>>> import numpy as np
>>> np.set_printoptions(suppress=True, linewidth=200)
>>> q, _ = np.linalg.qr(np.array([[-0.2, 1.1, -0.2, 0.6, 0.5],
...     [-0.4, 0.2, -0.7, 0.9, -0.8],
...     [0.9, -1.5, 0.8, -2.0, -1.0],
...     [0.6, -0.8, 1.4, 0.8, -1.1],
...     [-0.2, -0.1, -0.8, 0.9, -1.5]]))
>>> w = np.array([3, 1, -2, -1, -2])
>>> A = q @ np.diag(w) @ q.T
>>> A.round(1) + 0
array([[ 0.2, -0.6, -1. ,  0. , -0.6],
       [-0.6, -0.9, -1.1, -0.9,  0.9],
       [-1. , -1.1,  0.9,  1.8, -0.5],
       [ 0. , -0.9,  1.8, -0.4, -0.1],
       [-0.6,  0.9, -0.5, -0.1, -0.9]])
>>> np.round(np.linalg.norm(A, axis=1), 1)
array([1.3, 2. , 2.6, 2.1, 1.5])
>>> np.round(np.linalg.norm(A[1] - A[2]), 1)
np.float64(3.7)
>>> np.linalg.norm(A, axis=1).argmax()
np.int64(2)
>>> round(float(np.linalg.norm(A[1], 1)), 1), round(float(np.linalg.norm(A[1], np.inf)), 1)
(4.4, 1.1)
>>> round(float(np.linalg.norm(A, 1)), 1), np.round(np.linalg.norm(A, np.inf), 1)
(5.4, np.float64(5.4))
>>> round(np.linalg.norm(A, 2), 1)
np.float64(3.0)
>>> np.round(np.linalg.norm(A) ** 2 / np.linalg.norm(A, 2) ** 2, 1)
np.float64(2.1)
>>> np.round(np.linalg.norm(A, axis=0), 1)
array([1.3, 2. , 2.6, 2.1, 1.5])
>>> X = np.load("dump.npy")
>>> X
array([[1. , 0.5, 0.2],
       [0.5, 1. , 0.5],
       [0.2, 0.5, 1. ]])
>>> q, r_ = np.linalg.qr(X)
>>> np.round(np.abs(np.diag(r_)), 1)
array([1.1, 0.7, 0.7])
>>> r_.round(1)
array([[-1.1, -1. , -0.6],
       [ 0. , -0.7, -0.7],
       [ 0. ,  0. ,  0.7]])
>>> q.shape, r_.shape
((3, 3), (3, 3))
>>> w, evecs = np.linalg.eig(r_)
>>> r_ @ evecs[:, 0] - w[0] * evecs[:, 0]
array([0., 0., 0.])
>>> np.round(np.sort(np.linalg.eigvals(np.linalg.inv(r_))), 1)
array([-1.3, -0.9,  1.5])
>>> w, evecs = np.linalg.eig(X)
>>> np.round(np.sort(np.linalg.eigvals(np.linalg.inv(X))), 1)
array([0.6, 1.2, 2.6])
>>> np.round(np.sort(np.linalg.eigvals(X.T)), 1)
array([0.4, 0.8, 1.8])
>>> round(np.prod(w), 1)
np.float64(0.6)
>>> np.round(X @ evecs[:, 0] - w[0] * evecs[:, 0], 1) + 0
array([0., 0., 0.])
>>> np.round(np.sort(np.linalg.eigvals(X @ X)), 1)
array([0.1, 0.6, 3.3])
>>> f = np.array([-2, 6, 3])
>>> out = X + np.outer(f, np.eye(3)[0])
>>> out
array([[-1. ,  0.5,  0.2],
       [ 6.5,  1. ,  0.5],
       [ 3.2,  0.5,  1. ]])
>>> round(np.linalg.det(out) / np.linalg.det(X), 1), round(float(1 + np.linalg.solve(X, f)[0]), 1)
(np.float64(-5.7), -5.7)
>>> M = np.loadtxt("m.csv", delimiter=",")
>>> M
array([[ 2., -1.],
       [ 0.,  3.]])
>>> q, r_ = np.linalg.qr(M)
>>> r_
array([[ 2., -1.],
       [ 0.,  3.]])
>>> np.abs(np.diag(r_))
array([2., 3.])
>>> np.trace(q @ q.T)
np.float64(2.0)
>>> np.allclose(r_.T @ r_, M.T @ M)
True
>>> abs(r_[0, 0]), np.round(np.linalg.norm(M[:, 0]), 1)
(np.float64(2.0), np.float64(2.0))
>>> left, sv, Vh = np.linalg.svd(M, full_matrices=False)
>>> np.round(left.T @ left, 1) + 0
array([[1., 0.],
       [0., 1.]])
>>> left.shape, sv.shape, Vh.shape
((2, 2), (2,), (2, 2))
>>> np.round(sv / sv[0], 1)
array([1. , 0.6])
>>> np.round(np.abs(Vh[0]), 1)
array([0.3, 1. ])
>>> out = np.array([[2, 1, 2], [5, 4, 4]])
>>> np.einsum("ik,kj->ij", M, out)
array([[-1., -2.,  0.],
       [15., 12., 12.]])
>>> np.einsum("ik,kj->ji", M, out)
array([[-1., 15.],
       [-2., 12.],
       [ 0., 12.]])
>>> w, evecs = np.linalg.eig(M)
>>> np.round(np.sort(np.linalg.eigvals(M.T)), 1)
array([2., 3.])
>>> np.round(np.sort(np.linalg.eigvals(M @ M)), 1)
array([4., 9.])
>>> np.prod(w)
np.float64(6.0)
>>> np.round(np.sort(np.linalg.eigvals(np.linalg.inv(M))), 1)
array([0.3, 0.5])
>>> w
array([2., 3.])
>>> M @ evecs[:, 0] - w[0] * evecs[:, 0]
array([0., 0.])
>>> rng = np.random.default_rng(607)
>>> labels = rng.permutation(2)
>>> labels
array([1, 0])
>>> out = M[labels][:, labels]
>>> round(np.linalg.det(out), 1), round(float(np.linalg.det(M[labels])), 1)
(np.float64(6.0), -6.0)
>>> np.trace(out)
np.float64(5.0)
>>> np.allclose(out, M)
False
>>> data = np.load("case0.npy")
>>> data.round(1) + 0
array([[ 0.1,  0.1, -0.5, -0.9,  0.1],
       [-0.7,  0.5, -0.4,  0.2,  0.2],
       [ 0.5,  0.7,  0. ,  0. , -0.5],
       [ 0.4, -0.2, -0.8,  0.4,  0. ],
       [-0.4, -0.3, -0.1, -0.1, -0.9]])
>>> w, evecs = np.linalg.eigh(A)
>>> (w > 1e-8).sum(), (w < -1e-8).sum()
(np.int64(2), np.int64(3))
>>> np.round(evecs.T @ A @ evecs, 1) + 0
array([[-2.,  0.,  0.,  0.,  0.],
       [ 0., -2.,  0.,  0.,  0.],
       [ 0.,  0., -1.,  0.,  0.],
       [ 0.,  0.,  0.,  1.,  0.],
       [ 0.,  0.,  0.,  0.,  3.]])
>>> np.round(evecs @ np.diag(w) @ evecs.T, 1) + 0
array([[ 0.2, -0.6, -1. ,  0. , -0.6],
       [-0.6, -0.9, -1.1, -0.9,  0.9],
       [-1. , -1.1,  0.9,  1.8, -0.5],
       [ 0. , -0.9,  1.8, -0.4, -0.1],
       [-0.6,  0.9, -0.5, -0.1, -0.9]])
>>> np.round(np.linalg.svd(A, compute_uv=False), 1)
array([3., 2., 2., 1., 1.])
>>> w.round(1)
array([-2., -2., -1.,  1.,  3.])
>>> np.unique(w.round(6) + 0, return_counts=True)[1]
array([2, 1, 1, 1])
>>> np.round(np.linalg.eigvalsh(A @ A), 1)
array([1., 1., 4., 4., 9.])
>>> np.round(evecs.T @ evecs, 1) + 0
array([[1., 0., 0., 0., 0.],
       [0., 1., 0., 0., 0.],
       [0., 0., 1., 0., 0.],
       [0., 0., 0., 1., 0.],
       [0., 0., 0., 0., 1.]])
>>> np.round(np.linalg.eigvalsh(A + 2 * np.eye(5)), 1) + 0
array([0., 0., 1., 3., 5.])
>>> round(w.sum(), 1), np.round(np.trace(A), 1)
(np.float64(-1.0), np.float64(-1.0))
